$ ipython --no-banner

In [1]: import numpy as np

In [2]: np.set_printoptions(precision=1, suppress=True, linewidth=100)

In [3]: data = np.array([[0.0, 0.0, -5.0], [0.0, 0.0, -1.0], [-5.0, -1.0, 0.0]])

In [4]: # rank 2

In [5]: Uu, s, VT = np.linalg.svd(data)

In [6]: vecs = VT[:(s > 1e-8).sum()]

In [7]: rng = np.random.default_rng(861919)

In [8]: x0 = data[1] + 5 * data[0] + rng.integers(2) * np.eye(3)[2]

In [9]: print(x0)
[  0.   0. -25.]

In [10]: np.round(np.diag(vecs.T @ vecs), 1) + 0
Out[10]: array([1., 0., 1.])

In [11]: round(np.linalg.norm(x0 - vecs.T @ vecs @ x0), 1)
Out[11]: np.float64(0.0)

In [12]: print(np.round(vecs.T @ vecs, 1) + 0)
[[1.  0.2 0. ]
 [0.2 0.  0. ]
 [0.  0.  1. ]]

In [13]: np.linalg.matrix_rank(np.vstack([data, x0]))
Out[13]: np.int64(2)

In [14]: np.all(np.linalg.eigvalsh(data) > 0)
Out[14]: np.False_

In [15]: try:
    ...:     np.linalg.cholesky(data)
    ...: except np.linalg.LinAlgError as e:
    ...:     print(e)
    ...: 
Matrix is not positive definite

In [16]: ev, vecs = np.linalg.eigvalsh(data)
---------------------------------------------------------------------------
ValueError                                Traceback (most recent call last)
Cell In[16], line 1
----> 1 ev, vecs = np.linalg.eigvalsh(data)

ValueError: too many values to unpack (expected 2)

In [17]: ev, vecs = np.linalg.eigh(data)

In [18]: print(np.round(vecs @ np.diag(ev) @ vecs.T, 1) + 0)
[[ 0.  0. -5.]
 [ 0.  0. -1.]
 [-5. -1.  0.]]

In [19]: print(np.unique(ev.round(6) + 0, return_counts=True)[1])
[1 1 1]

In [20]: np.linalg.eigvalsh(data + 5 * np.eye(3))
Out[20]: array([-0.1,  5. , 10.1])

In [21]: np.linalg.svd(data, compute_uv=False)
Out[21]: array([5.1, 5.1, 0. ])

In [22]: np.round(vecs.T @ data @ vecs, 1) + 0
Out[22]: 
array([[-5.1,  0. ,  0. ],
       [ 0. ,  0. ,  0. ],
       [ 0. ,  0. ,  5.1]])

In [23]: Uu, s, VT = np.linalg.svd(data)

In [24]: np.argmax(s[:-1] / (s[1:] + 1e-6)) + 1
Out[24]: np.int64(2)

In [25]: M2 = Uu[:, :2] @ np.diag(s[:2]) @ VT[:2]

In [26]: round(np.linalg.norm(data - M2) / np.linalg.norm(data), 1)
Out[26]: np.float64(0.0)

In [27]: np.linalg.matrix_rank(data, rtol=0.05)
Out[27]: np.int64(2)

In [28]: M2 = np.array([[7, 5, 1], [-1, -4, -5], [6, 0, 6]])

In [29]: arr = M2 + M2.T

In [30]: arr
Out[30]: 
array([[14,  4,  7],
       [ 4, -8, -5],
       [ 7, -5, 12]])

In [31]: # symmetric, so the eigenvalues are real

In [32]: np.all(np.linalg.eigvalsh(arr) > 0)
Out[32]: np.False_

In [33]: round(np.linalg.eigvalsh(arr).min(), 1)
Out[33]: np.float64(-10.5)

In [34]: [round(float(np.linalg.det(arr[:i, :i])), 2) + 0 for i in range(1, 4)]
Out[34]: [14.0, -128.0, -1774.0]

In [35]: ev, vecs = np.linalg.eig(arr)

In [36]: np.sort(np.linalg.eigvals(arr @ arr))
Out[36]: array([ 70.9, 110.1, 403. ])

In [37]: print(np.round(arr @ vecs[:, 0] - ev[0] * vecs[:, 0], 1) + 0)
[0. 0. 0.]

In [38]: ev, vecs = np.linalg.eigh(arr)

In [39]: np.linalg.eigvalsh(arr + 5 * np.eye(3))
Out[39]: array([-5.5, 13.4, 25.1])

In [40]: np.linalg.eigvalsh(arr @ arr)
Out[40]: array([ 70.9, 110.1, 403. ])

In [41]: np.round(vecs.T @ arr @ vecs, 1) + 0
Out[41]: 
array([[-10.5,   0. ,   0. ],
       [  0. ,   8.4,   0. ],
       [  0. ,   0. ,  20.1]])

In [42]: print((ev > 1e-8).sum(), (ev < -1e-8).sum())
2 1

In [43]: np.abs(vecs[:, -1]).round(6).argmax()
Out[43]: np.int64(0)

In [44]: ev.sum(), np.trace(arr)
Out[44]: (np.float64(18.0), np.int64(18))

In [45]: np.round(np.abs(vecs[:, -1]), 1) + 0
Out[45]: array([0.8, 0. , 0.7])

In [46]: labels = rng.permutation(3)

In [47]: labels
Out[47]: array([2, 0, 1])

In [48]: M2 = arr[labels][:, labels]

In [49]: print(round(float(np.linalg.det(M2)), 1), round(np.linalg.det(arr[labels]), 1))
-1774.0 -1774.0

In [50]: Q, R = np.linalg.qr(arr)

In [51]: Q
Out[51]: 
array([[-0.9,  0.4, -0.2],
       [-0.2, -0.8, -0.6],
       [-0.4, -0.5,  0.8]])

In [52]: print(np.allclose(R.T @ R, arr.T @ arr))
True

In [53]: print(Q @ R)
[[14.  4.  7.]
 [ 4. -8. -5.]
 [ 7. -5. 12.]]

In [54]: E = np.diag(np.array([4, 4, 4, -5]))

In [55]: E
Out[55]: 
array([[ 4,  0,  0,  0],
       [ 0,  4,  0,  0],
       [ 0,  0,  4,  0],
       [ 0,  0,  0, -5]])

In [56]: ev, vecs = np.linalg.eigvalsh(E)
---------------------------------------------------------------------------
ValueError                                Traceback (most recent call last)
Cell In[56], line 1
----> 1 ev, vecs = np.linalg.eigvalsh(E)

ValueError: too many values to unpack (expected 2)

In [57]: ev, vecs = np.linalg.eigh(E)

In [58]: np.linalg.svd(E, compute_uv=False)
Out[58]: array([5., 4., 4., 4.])

In [59]: vecs @ np.diag(ev) @ vecs.T
Out[59]: 
array([[ 4.,  0.,  0.,  0.],
       [ 0.,  4.,  0.,  0.],
       [ 0.,  0.,  4.,  0.],
       [ 0.,  0.,  0., -5.]])

In [60]: np.unique(ev.round(6) + 0, return_counts=True)[1]
Out[60]: array([1, 3])

In [61]: np.linalg.eigvalsh(E + 5 * np.eye(4))
Out[61]: array([0., 9., 9., 9.])

In [62]: ev
Out[62]: array([-5.,  4.,  4.,  4.])

In [63]: np.linalg.eigvalsh(E @ E)
Out[63]: array([16., 16., 16., 25.])

In [64]: M = np.load("w.npy")

In [65]: M
Out[65]: 
array([[18.6,  8.7, 29.8],
       [19.9, 10.3, 31.2],
       [18.6, 11.5, 30.6],
       [21.6, 11.1, 29. ],
       [19.4,  9.9, 31.2],
       [21.2,  9.6, 28.7],
       [19.5,  9.1, 30.3],
       [18.8, 12.5, 30.4],
       [20.9, 10.4, 31.1],
       [21.6, 11.7, 27.8],
       [19. ,  9.5, 30.2],
       [20.3,  9.7, 31. ],
       [18.9, 10.7, 31.9],
       [19.6, 10.2, 30.1],
       [19.5,  9.3, 30.2],
       [20.4,  9.4, 27.8],
       [20.4,  9.4, 29.5],
       [19. , 10.2, 29.5],
       [20.6, 10. , 29.1],
       [20. , 10.7, 29.9],
       [19.9, 10.3, 28.9],
       [18.7, 10.3, 32.6],
       [21.3,  9.8, 29.9],
       [18.5, 10.8, 29.3],
       [21.4, 10.2, 30.1],
       [21. , 12.5, 30.2],
       [22.7, 11. , 31. ],
       [20.5, 10.7, 30.5],
       [20. ,  9.8, 29.6],
       [19. , 11.6, 31.5],
       [19.4, 11.2, 31.7],
       [17.9, 11.6, 30.1],
       [18.7,  9.9, 31.2]])

In [66]: Xc = (M - M.mean(axis=0)) / M.std(axis=0)

In [67]: np.argwhere(np.abs(Xc) > 2)
Out[67]: 
array([[ 7,  1],
       [ 9,  2],
       [15,  2],
       [21,  2],
       [25,  1],
       [26,  0]])

In [68]: coef = np.linalg.lstsq(np.delete(Xc, 2, axis=1), Xc[:, 2])[0]

In [69]: coef
Out[69]: array([-0.3,  0.1])

In [70]: round(float(1 - np.var(Xc[:, 2] - np.delete(Xc, 2, axis=1) @ coef)), 1)
Out[70]: 0.1

In [71]: print(np.round(np.linalg.det(2 * arr), 1), round(np.linalg.det(arr), 1))
-14192.0 -1774.0

In [72]: round(float(np.linalg.det(arr.T)), 1)
Out[72]: -1774.0

In [73]: J = np.loadtxt("run0.csv", delimiter=",")

In [74]: J
Out[74]: 
array([[-2.,  0.,  0.,  0.,  0., -3.],
       [ 0.,  0.,  0., -2.,  0.,  0.],
       [ 2.,  0.,  1.,  0., -3., -1.],
       [ 0., -2.,  0.,  1.,  0.,  0.],
       [ 3.,  0.,  1.,  0., -1.,  3.],
       [ 0.,  0.,  0.,  0.,  1., -1.]])

In [75]: np.linalg.lstsq(data[:-1].T, data[-1])[2]
Out[75]: np.int32(1)

In [76]: print(np.allclose(data[:-1].T @ np.linalg.lstsq(data[:-1].T, data[-1])[0], data[-1]))
False

In [77]: np.abs(np.diag(np.linalg.qr(data)[1])) > 1e-9
Out[77]: array([ True, False,  True])
